$ python -q
>>> import numpy as np
>>> import numpy.linalg as la
>>> np.set_printoptions(precision=2, suppress=True, linewidth=100)
>>> rd = lambda a: np.round(a, 2) + 0
>>> W0 = np.load("m.npy")
>>> W0
array([[15, 14, 12, 30, 27, 18,  1,  5],
       [ 0,  0,  0,  0,  0,  0,  1,  0],
       [27, 22, 20, 48, 45, 30,  1,  7],
       [ 0,  0,  0,  0,  0,  0,  1,  0],
       [ 9, 10,  8, 21, 18, 12,  1,  4],
       [27, 22, 20, 48, 45, 30,  1,  7],
       [27, 22, 20, 48, 45, 30,  1,  7],
       [ 0,  0,  0,  0,  0,  0,  1,  0],
       [21, 18, 16, 39, 36, 24,  1,  6],
       [ 0,  0,  0,  0,  0,  0,  1,  1],
       [ 0,  2,  0,  3,  0,  0,  1,  2],
       [ 0,  0,  0,  0,  0,  0,  1,  0],
       [21, 18, 16, 39, 36, 24,  1,  6],
       [ 0,  0,  0,  0,  0,  0,  1,  0],
       [ 0,  0,  0,  0,  0,  0,  1,  1],
       [ 0,  0,  0,  0,  0,  0,  1,  1],
       [ 0,  0,  0,  0,  0,  0,  1,  1],
       [21, 18, 16, 39, 36, 24,  1,  6],
       [ 0,  2,  0,  3,  0,  0,  1,  2],
       [ 0,  0,  0,  0,  0,  0,  1,  0],
       [ 3,  6,  4, 12,  9,  6,  1,  3],
       [ 3,  6,  4, 12,  9,  6,  1,  3],
       [ 0,  0,  0,  0,  0,  0,  1,  0],
       [15, 14, 12, 30, 27, 18,  1,  5],
       [ 9, 10,  8, 21, 18, 12,  1,  4],
       [ 0,  0,  0,  0,  0,  0,  1,  0],
       [ 0,  2,  0,  3,  0,  0,  1,  2],
       [27, 22, 20, 48, 45, 30,  1,  7],
       [ 0,  2,  0,  3,  0,  0,  1,  2],
       [ 0,  2,  0,  3,  0,  0,  1,  2],
       [ 3,  6,  4, 12,  9,  6,  1,  3],
       [27, 22, 20, 48, 45, 30,  1,  7],
       [ 0,  0,  0,  0,  0,  0,  1,  0],
       [ 0,  0,  0,  0,  0,  0,  1,  0],
       [ 0,  2,  0,  3,  0,  0,  1,  2],
       [ 9, 10,  8, 21, 18, 12,  1,  4],
       [ 0,  0,  0,  0,  0,  0,  1,  0],
       [27, 22, 20, 48, 45, 30,  1,  7],
       [15, 14, 12, 30, 27, 18,  1,  5],
       [ 0,  0,  0,  0,  0,  0,  1,  0],
       [ 0,  2,  0,  3,  0,  0,  1,  2],
       [ 0,  0,  0,  0,  0,  0,  1,  0],
       [ 0,  0,  0,  0,  0,  0,  1,  0],
       [ 0,  0,  0,  0,  0,  0,  1,  0]])
>>> M2 = W0 / np.sqrt((W0 ** 2).mean(axis=1, keepdims=True))
>>> rd(la.norm(M2, axis=1))
array([2.83, 2.83, 2.83, 2.83, 2.83, 2.83, 2.83, 2.83, 2.83, 2.83, 2.83, 2.83, 2.83, 2.83, 2.83,
       2.83, 2.83, 2.83, 2.83, 2.83, 2.83, 2.83, 2.83, 2.83, 2.83, 2.83, 2.83, 2.83, 2.83, 2.83,
       2.83, 2.83, 2.83, 2.83, 2.83, 2.83, 2.83, 2.83, 2.83, 2.83, 2.83, 2.83, 2.83, 2.83])
>>> rd(M2[23])
array([0.84, 0.79, 0.67, 1.68, 1.51, 1.01, 0.06, 0.28])
>>> la.matrix_rank(M2) == la.matrix_rank(W0)
np.True_
>>> J = np.array([[-3.0, 1.0, 0.0, 0.0, 0.0, 0.0, 0.0],
...     [0.0, -3.0, 1.0, 0.0, 0.0, 0.0, 0.0],
...     [0.0, 0.0, -3.0, 1.0, 0.0, 0.0, 0.0],
...     [0.0, 0.0, 0.0, -3.0, 1.0, 0.0, 0.0],
...     [0.0, 0.0, 0.0, 0.0, -3.0, 1.0, 0.0],
...     [0.0, 0.0, 0.0, 0.0, 0.0, -3.0, 1.0],
...     [0.0, 0.0, 0.0, 0.0, 0.0, 0.0, -3.0]])
>>> # triangular, det is the product of the diagonal
>>> x = np.array([0, 2, 5, 6, 6, 2, 2])
>>> print((J @ x).argmax())
0
>>> J @ x
array([  2.,  -1.,  -9., -12., -16.,  -4.,  -6.])
>>> print(np.sign((J @ x).round(6)))
[ 1. -1. -1. -1. -1. -1. -1.]
>>> (J * x).sum(axis=1)
array([  2.,  -1.,  -9., -12., -16.,  -4.,  -6.])
>>> M2 = la.inv(J)
>>> rd(la.slogdet(J)[0])
np.float64(-1.0)
>>> print(np.allclose(M2, J.T))
False
>>> rd(la.inv(M2))
array([[-3.,  1.,  0.,  0.,  0.,  0.,  0.],
       [ 0., -3.,  1.,  0.,  0.,  0.,  0.],
       [ 0.,  0., -3.,  1.,  0.,  0.,  0.],
       [ 0.,  0.,  0., -3.,  1.,  0.,  0.],
       [ 0.,  0.,  0.,  0., -3.,  1.,  0.],
       [ 0.,  0.,  0.,  0.,  0., -3.,  1.],
       [ 0.,  0.,  0.,  0.,  0.,  0., -3.]])
>>> rd(la.cond(J))
np.float64(1.88)
>>> u = np.array([2, 1, 1, 0, 0, 2, 0])
>>> M2 = J + np.outer(u, np.eye(7)[5])
>>> la.matrix_rank(M2 - J)
np.int64(1)
>>> la.matrix_rank(la.inv(M2) - la.inv(J), tol=1e-8)
np.int64(1)
>>> F = np.array([[2, 2, -2, -1, -1, 1, 2, -1, 2, 2, 2, 1, -1, 1, 2],
...     [1, 2, 2, 2, 0, 0, -2, 0, 2, 0, -2, 1, 2, 2, 2],
...     [1, -1, -1, 0, 1, -1, -1, -2, 2, 2, -2, 2, 0, 0, 2],
...     [1, 2, 2, 2, -2, -2, 2, 0, 1, -1, 0, -1, 2, 2, 2],
...     [-1, -2, -1, 0, 2, 1, -1, 1, 1, 2, 0, 0, 1, -2, -1],
...     [-2, -1, -2, 1, 1, 2, 0, 2, -2, 0, 0, 1, 2, 0, 0],
...     [0, 2, 2, -2, 1, 1, 1, 2, 1, -2, 1, 0, 0, -1, 0]])
>>> F[:, 14] = 5 * F[:, 4]
>>> F
array([[  2,   2,  -2,  -1,  -1,   1,   2,  -1,   2,   2,   2,   1,  -1,   1,  -5],
       [  1,   2,   2,   2,   0,   0,  -2,   0,   2,   0,  -2,   1,   2,   2,   0],
       [  1,  -1,  -1,   0,   1,  -1,  -1,  -2,   2,   2,  -2,   2,   0,   0,   5],
       [  1,   2,   2,   2,  -2,  -2,   2,   0,   1,  -1,   0,  -1,   2,   2, -10],
       [ -1,  -2,  -1,   0,   2,   1,  -1,   1,   1,   2,   0,   0,   1,  -2,  10],
       [ -2,  -1,  -2,   1,   1,   2,   0,   2,  -2,   0,   0,   1,   2,   0,   5],
       [  0,   2,   2,  -2,   1,   1,   1,   2,   1,  -2,   1,   0,   0,  -1,   5]])
>>> M2 = F / la.norm(F, axis=1, keepdims=True)
>>> C2 = M2 @ M2.T
>>> print(rd(np.degrees(np.arccos(np.clip(C2[4, 2], -1, 1)))))
42.92
>>> rd(C2[4])
array([-0.64, -0.08,  0.73, -0.91,  1.  ,  0.77,  0.59])
>>> print((C2 - 2 * np.eye(7)).round(6).argmax(axis=1))
[3 3 4 0 5 4 4]
>>> rd(la.norm(M2, axis=1))
array([1., 1., 1., 1., 1., 1., 1.])
